% ipython --no-banner

In [1]: import numpy as np

In [2]: np.set_printoptions(precision=3, suppress=True, linewidth=200, sign=" ")

In [3]: def rd(a):
   ...:     return np.round(a, 3) + 0
   ...: 

In [4]: A = np.load("a.npy")

In [5]: rd(A)
Out[5]: 
array([[ 0.226,  0.226,  0.277, -0.176,  0.126, -0.025],
       [ 0.226,  0.226,  0.277, -0.176,  0.126, -0.025],
       [ 0.277,  0.277,  0.338, -0.215,  0.154, -0.031],
       [-0.176, -0.176, -0.215,  0.137, -0.098,  0.02 ],
       [ 0.126,  0.126,  0.154, -0.098,  0.07 , -0.014],
       [-0.025, -0.025, -0.031,  0.02 , -0.014,  0.003]])

In [6]: u = np.array([-2, 0, -4])

In [7]: rd(np.correlate(A[4], A[2], "full"))
Out[7]: array([-0.004,  0.015, -0.012,  0.042,  0.027,  0.154,  0.027,  0.042, -0.012,  0.015, -0.004])

In [8]: rd(np.convolve(A[4], u))
Out[8]: array([-0.251, -0.251, -0.81 , -0.307, -0.754,  0.419, -0.279,  0.056])

In [9]: rd(A @ np.linalg.pinv(A) @ A)
Out[9]: 
array([[ 0.226,  0.226,  0.277, -0.176,  0.126, -0.025],
       [ 0.226,  0.226,  0.277, -0.176,  0.126, -0.025],
       [ 0.277,  0.277,  0.338, -0.215,  0.154, -0.031],
       [-0.176, -0.176, -0.215,  0.137, -0.098,  0.02 ],
       [ 0.126,  0.126,  0.154, -0.098,  0.07 , -0.014],
       [-0.025, -0.025, -0.031,  0.02 , -0.014,  0.003]])

In [10]: np.unique(A.round(6), axis=0).shape
Out[10]: (5, 6)

In [11]: np.allclose(A[:-1].T @ np.linalg.lstsq(A[:-1].T, A[-1])[0], A[-1])
Out[11]: True

In [12]: np.linalg.lstsq(A[:-1].T, A[-1])[2]
Out[12]: np.int32(1)

In [13]: K = np.loadtxt("block5.csv", delimiter=",")

In [14]: K
Out[14]: 
array([[  5.,   0.,  -6.,   5.,   1.,   4.,   3.,   0.],
       [  4.,   4., -10.,   5.,   2.,   0.,   5.,   5.],
       [  3.,   2.,  -2.,   3.,   5.,   2.,   1.,   1.],
       [  4.,   1.,  -8.,   2.,   5.,   2.,   4.,   1.],
       [  0.,   1.,  -6.,   3.,   2.,   0.,   3.,   3.],
       [  2.,   1.,  -8.,   5.,   0.,   0.,   4.,   5.],
       [  3.,   5., -10.,   5.,   3.,   1.,   5.,   4.],
       [  0.,   5.,  -4.,   0.,   2.,   5.,   2.,   2.],
       [  4.,   5.,  -8.,   4.,   1.,   3.,   4.,   0.]])

In [15]: np.unique(K.round(6), axis=0).shape
Out[15]: (9, 8)

In [16]: np.linalg.lstsq(K[:-1].T, K[-1])[2]
Out[16]: np.int32(7)

In [17]: rd(K @ np.linalg.pinv(K) @ K)
Out[17]: 
array([[  5.,   0.,  -6.,   5.,   1.,   4.,   3.,   0.],
       [  4.,   4., -10.,   5.,   2.,   0.,   5.,   5.],
       [  3.,   2.,  -2.,   3.,   5.,   2.,   1.,   1.],
       [  4.,   1.,  -8.,   2.,   5.,   2.,   4.,   1.],
       [  0.,   1.,  -6.,   3.,   2.,   0.,   3.,   3.],
       [  2.,   1.,  -8.,   5.,   0.,   0.,   4.,   5.],
       [  3.,   5., -10.,   5.,   3.,   1.,   5.,   4.],
       [  0.,   5.,  -4.,   0.,   2.,   5.,   2.,   2.],
       [  4.,   5.,  -8.,   4.,   1.,   3.,   4.,   0.]])

In [18]: rd(np.trace(np.linalg.pinv(K) @ K))
Out[18]: np.float64(7.0)

In [19]: np.abs(np.diag(np.linalg.qr(K)[1])) > 1e-9
Out[19]: array([ True,  True,  True,  True,  True,  True, False,  True])

In [20]: Y = K[0, 0] * K[1:] - np.outer(K[1:, 0], K[0])

In [21]: Y
Out[21]: 
array([[  0.,  20., -26.,   5.,   6., -16.,  13.,  25.],
       [  0.,  10.,   8.,   0.,  22.,  -2.,  -4.,   5.],
       [  0.,   5., -16., -10.,  21.,  -6.,   8.,   5.],
       [  0.,   5., -30.,  15.,  10.,   0.,  15.,  15.],
       [  0.,   5., -28.,  15.,  -2.,  -8.,  14.,  25.],
       [  0.,  25., -32.,  10.,  12.,  -7.,  16.,  20.],
       [  0.,  25., -20.,   0.,  10.,  25.,  10.,  10.],
       [  0.,  25., -16.,   0.,   1.,  -1.,   8.,   0.]])

In [22]: np.flatnonzero(~Y.round(6).any(axis=1))
Out[22]: array([], dtype=int64)

In [23]: K[:, 0] / K[0, 0]
Out[23]: array([ 1. ,  0.8,  0.6,  0.8,  0. ,  0.4,  0.6,  0. ,  0.8])

In [24]: mat = np.loadtxt("dump.csv", delimiter=",")

In [25]: mat
Out[25]: 
array([[ 1.,  0.,  0.,  0.,  0.,  0.,  0.,  0.,  0.,  0.],
       [ 3.,  3.,  0.,  0.,  0.,  0.,  0.,  0.,  0.,  0.],
       [ 0.,  2.,  3.,  0.,  0.,  0.,  0.,  0.,  0.,  0.],
       [ 2.,  1.,  0.,  1.,  0.,  0.,  0.,  0.,  0.,  0.],
       [ 1.,  1.,  3.,  3.,  3.,  0.,  0.,  0.,  0.,  0.],
       [ 2.,  3.,  1.,  3.,  1.,  1.,  0.,  0.,  0.,  0.],
       [ 0.,  1.,  1.,  0.,  2.,  1.,  0.,  0.,  0.,  0.],
       [ 2.,  0.,  2.,  3.,  3.,  2.,  0.,  3.,  0.,  0.],
       [ 0.,  3.,  2.,  1.,  2.,  3.,  1.,  1.,  0.,  0.],
       [ 2.,  2.,  0.,  2.,  0.,  3.,  0.,  1.,  0.,  2.]])

In [26]: # rank 9

In [27]: left, sv, Vt = np.linalg.svd(mat)

In [28]: np.argmax(sv[:-1] / (sv[1:] + 1e-6)) + 1
Out[28]: np.int64(9)

In [29]: Y = left[:, :9] @ np.diag(sv[:9]) @ Vt[:9]

In [30]: np.linalg.matrix_rank(Y)
Out[30]: np.int64(9)

In [31]: rd(np.abs(mat - Y).max())
Out[31]: np.float64(0.0)

In [32]: w1 = np.array([[1, 3, 1, 0, 3],
    ...:     [3, 0, 3, 0, 0],
    ...:     [0, 0, 1, 3, 3],
    ...:     [2, 2, 2, 0, 3],
    ...:     [1, 1, 1, 0, 3],
    ...:     [0, 1, 3, 0, 2],
    ...:     [1, 3, 0, 2, 2],
    ...:     [0, 0, 0, 3, 0],
    ...:     [1, 1, 0, 0, 2],
    ...:     [3, 0, 0, 2, 1]])

In [33]: c = np.array([0, -3, 3, 0, 0])

In [34]: H = np.maximum(mat @ w1 + c, 0)

In [35]: (H > 0).mean(axis=0)
Out[35]: array([ 1. ,  0.7,  1. ,  0.7,  1. ])

In [36]: (H > 0).astype(int)
Out[36]: 
array([[ 1,  0,  1,  0,  1],
       [ 1,  1,  1,  0,  1],
       [ 1,  0,  1,  1,  1],
       [ 1,  1,  1,  0,  1],
       [ 1,  1,  1,  1,  1],
       [ 1,  1,  1,  1,  1],
       [ 1,  0,  1,  1,  1],
       [ 1,  1,  1,  1,  1],
       [ 1,  1,  1,  1,  1],
       [ 1,  1,  1,  1,  1]])

In [37]: H
Out[37]: 
array([[  1.,   0.,   4.,   0.,   3.],
       [ 12.,   6.,  15.,   0.,   9.],
       [  6.,   0.,  12.,   9.,   9.],
       [  7.,   5.,  10.,   0.,   9.],
       [ 13.,   9.,  19.,   9.,  30.],
       [ 18.,  11.,  25.,   3.,  23.],
       [  5.,   0.,  12.,   3.,  11.],
       [ 11.,  14.,  22.,  15.,  34.],
       [ 14.,   7.,  27.,  11.,  23.],
       [ 18.,  10.,  24.,   7.,  20.]])

In [38]: Z = np.array([[-3, -3, -2], [-1, -1, -3], [-1, -3, -3], [0, -3, 1], [-2, 2, 2]])

In [39]: (H @ Z).round(6).argmax(axis=1)
Out[39]: array([ 2,  1,  2,  1,  2,  2,  2,  2,  2,  2])

In [40]: w1 @ Z
Out[40]: 
array([[-13,  -3,  -8],
       [-12, -18, -15],
       [ -7,  -6,   6],
       [-16,  -8, -10],
       [-11,  -1,  -2],
       [ -8,  -6,  -8],
       [-10,  -8,  -5],
       [  0,  -9,   3],
       [ -8,   0,  -1],
       [-11, -13,  -2]])

In [41]: H @ Z
Out[41]: 
array([[ -13.,   -9.,   -8.],
       [ -75.,  -69.,  -69.],
       [ -48.,  -63.,  -21.],
       [ -54.,  -38.,  -41.],
       [-127.,  -72.,  -41.],
       [-136., -103.,  -95.],
       [ -49.,  -38.,  -21.],
       [-137.,  -90.,  -47.],
       [-122., -117.,  -73.],
       [-128., -117.,  -91.]])

In [42]: Y = mat / np.sqrt((mat ** 2).mean(axis=1, keepdims=True))

In [43]: rd(np.linalg.norm(Y, axis=1))
Out[43]: array([ 3.162,  3.162,  3.162,  3.162,  3.162,  3.162,  3.162,  3.162,  3.162,  3.162])

In [44]: rd(Y[5])
Out[44]: array([ 1.265,  1.897,  0.632,  1.897,  0.632,  0.632,  0.   ,  0.   ,  0.   ,  0.   ])

In [45]: rng = np.random.default_rng(561)

In [46]: theta = rng.uniform(0, 2 * np.pi, 30)

In [47]: q, _ = np.linalg.qr(np.array([[-0.6, 0.6],
    ...:     [-0.7, 0.1],
    ...:     [-1.3, 1.4],
    ...:     [1.9, -0.5],
    ...:     [-1.1, 1.3],
    ...:     [-0.2, -1.4],
    ...:     [1.3, 1.8],
    ...:     [0.5, 0.9],
    ...:     [0.8, -0.5],
    ...:     [-0.9, -0.7]]))

In [48]: data = 20 * np.c_[np.cos(theta), np.sin(theta)] @ q.T

In [49]: rd(data)
Out[49]: 
array([[ -1.903,   1.243,  -4.699,  -2.054,  -4.642,   8.599, -13.767,  -6.494,   0.805,   6.379],
       [ -4.118,  -1.321,  -9.504,   4.912,  -8.712,   7.919,  -9.079,  -4.698,   3.749,   3.114],
       [ -0.55 ,  -3.094,  -0.782,   7.464,  -0.19 ,  -6.725,  13.865,   6.182,   1.959,  -7.366],
       [ -0.284,   2.547,  -1.094,  -5.816,  -1.479,   7.579, -14.253,  -6.478,  -1.061,   7.248],
       [ -3.763,  -0.8  ,  -8.752,   3.54 ,  -8.096,   8.319, -10.394,  -5.241,   3.223,   3.928],
       [ -1.9  ,  -3.801,  -3.852,   9.714,  -2.954,  -4.859,  12.304,   5.281,   3.325,  -7.076],
       [ -4.831,  -3.503, -10.823,  10.321,  -9.568,   4.078,  -0.555,  -0.952,   5.375,  -1.558],
       [ -1.851,   1.29 ,  -4.584,  -2.188,  -4.542,   8.581, -13.811,  -6.506,   0.743,   6.422],
       [ -1.178,   1.868,  -3.093,  -3.834,  -3.241,   8.253, -14.198,  -6.583,  -0.05 ,   6.878],
       [  4.629,   3.935,  10.274, -11.24 ,   8.975,  -2.365,  -2.458,  -0.438,  -5.44 ,   3.036],
       [ -4.851,  -3.329, -10.898,   9.924,  -9.669,   4.596,  -1.528,  -1.394,   5.302,  -1.063],
       [ -4.289,  -4.167,  -9.432,  11.63 ,  -8.142,   0.801,   4.97 ,   1.622,   5.3  ,  -4.203],
       [  4.214,   1.475,   9.703,  -5.314,   8.872,  -7.772,   8.65 ,   4.518,  -3.898,  -2.856],
       [  4.847,   3.139,  10.922,  -9.479,   9.725,  -5.093,   2.496,   1.831,  -5.205,   0.562],
       [ -4.052,  -1.217,  -9.364,   4.641,  -8.599,   8.009,  -9.356,  -4.813,   3.648,   3.282],
       [  3.523,   0.485,   8.238,  -2.696,   7.668,  -8.495,  11.1  ,   5.524,  -2.885,  -4.384],
       [  1.828,   3.77 ,   3.687,  -9.608,   2.805,   4.975, -12.42 ,  -5.344,  -3.256,   7.108],
       [ -4.839,  -3.458, -10.848,  10.219,  -9.6  ,   4.219,  -0.816,  -1.071,   5.358,  -1.426],
       [ -2.673,  -4.087,  -5.63 ,  10.724,  -4.578,  -3.472,  10.793,   4.486,   4.048,  -6.591],
       [  3.872,   4.257,   8.433, -11.654,   7.186,   0.596,  -7.043,  -2.619,  -5.033,   5.113],
       [  1.84 ,  -1.299,   4.562,   2.214,   4.523,  -8.577,  13.819,   6.508,  -0.731,  -6.43 ],
       [ -1.669,   1.452,  -4.184,  -2.646,  -4.194,   8.509, -13.947,  -6.541,   0.526,   6.561],
       [  2.706,  -0.456,   6.465,  -0.139,   6.165,  -8.732,  12.803,   6.175,  -1.802,  -5.575],
       [ -4.532,  -4.028, -10.028,  11.413,  -8.728,   1.846,   3.315,   0.839,   5.413,  -3.441],
       [ -4.269,  -1.569,  -9.819,   5.559,  -8.965,   7.675,  -8.377,  -4.403,   3.987,   2.694],
       [  4.852,   3.292,  10.907,  -9.838,   9.684,  -4.698,   1.724,   1.483,  -5.285,   0.962],
       [ -4.85 ,  -3.348, -10.893,   9.967,  -9.661,   4.544,  -1.428,  -1.349,   5.311,  -1.114],
       [  3.178,   4.21 ,   6.802, -11.235,   5.659,   2.398,  -9.48 ,  -3.82 ,  -4.488,   6.106],
       [ -0.154,   2.637,  -0.803,  -6.085,  -1.221,   7.46 , -14.22 ,  -6.444,  -1.203,   7.281],
       [ -3.005,   0.131,  -7.117,   1.029,  -6.722,   8.698, -12.282,  -5.983,   2.188,   5.192]])

In [50]: # rows and columns are dependent

In [51]: Z = data[[21, 8]].astype(float)

In [52]: for _ in range(4):
    ...:     labels = np.linalg.norm(data[:, None] - Z, axis=-1).argmin(axis=1)
    ...:     Z = np.array([data[labels == j].mean(axis=0) for j in range(2)])
    ...: 

In [53]: labels
Out[53]: array([ 0,  0,  1,  0,  0,  0,  0,  0,  0,  1,  0,  0,  1,  1,  0,  1,  1,  0,  0,  1,  1,  0,  1,  0,  0,  1,  0,  1,  0,  0])

In [54]: np.bincount(labels)
Out[54]: array([ 19,  11])
